% ipython --no-banner

In [1]: import numpy as np

In [2]: import numpy.linalg as la

In [3]: np.set_printoptions(precision=2, suppress=True, linewidth=200, floatmode="fixed")

In [4]: F = np.load("data.npy")

In [5]: F
Out[5]: 
array([[ 5,  0, -2,  3, -6,  7, -2, -8, -8, -2,  5, -9],
       [ 0,  5,  0, -2,  3, -6,  7, -2, -8, -8, -2,  5],
       [-2,  0,  5,  0, -2,  3, -6,  7, -2, -8, -8, -2],
       [ 3, -2,  0,  5,  0, -2,  3, -6,  7, -2, -8, -8],
       [-6,  3, -2,  0,  5,  0, -2,  3, -6,  7, -2, -8],
       [ 7, -6,  3, -2,  0,  5,  0, -2,  3, -6,  7, -2],
       [-2,  7, -6,  3, -2,  0,  5,  0, -2,  3, -6,  7],
       [-8, -2,  7, -6,  3, -2,  0,  5,  0, -2,  3, -6],
       [-8, -8, -2,  7, -6,  3, -2,  0,  5,  0, -2,  3],
       [-2, -8, -8, -2,  7, -6,  3, -2,  0,  5,  0, -2],
       [ 5, -2, -8, -8, -2,  7, -6,  3, -2,  0,  5,  0],
       [-9,  5, -2, -8, -8, -2,  7, -6,  3, -2,  0,  5]])

In [6]: np.allclose(F @ F.T, F.T @ F)
Out[6]: True

In [7]: np.allclose(F, F.T)
Out[7]: True

In [8]: np.trace(F)
Out[8]: np.int64(60)

In [9]: mat = np.load("arr.npy")

In [10]: mat
Out[10]: 
array([[-1.00,  1.00,  1.00,  9.00,  3.00, -7.00, -9.00],
       [ 2.00, -1.00, -3.00, -3.00, -5.00, -6.00, -2.00],
       [ 3.00, -1.00,  3.00, -2.00,  8.00, -7.00,  0.00],
       [ 0.00,  0.00,  0.00,  1.00, -5.00, -4.00, -8.00],
       [ 0.00,  0.00,  0.00,  4.00,  0.00, -4.00, -5.00],
       [ 0.00,  0.00,  0.00, -5.00,  2.00, -1.00, -4.00],
       [ 0.00,  0.00,  0.00, -4.00,  6.00,  9.00, -6.00]])

In [11]: B = mat / np.sqrt((mat ** 2).mean(axis=1, keepdims=True))

In [12]: print(B[1])
[ 0.56 -0.28 -0.85 -0.85 -1.41 -1.69 -0.56]

In [13]: la.matrix_rank(B) == la.matrix_rank(mat)
Out[13]: np.True_

In [14]: la.matrix_rank(mat - mat.mean(axis=1, keepdims=True))
Out[14]: np.int64(6)
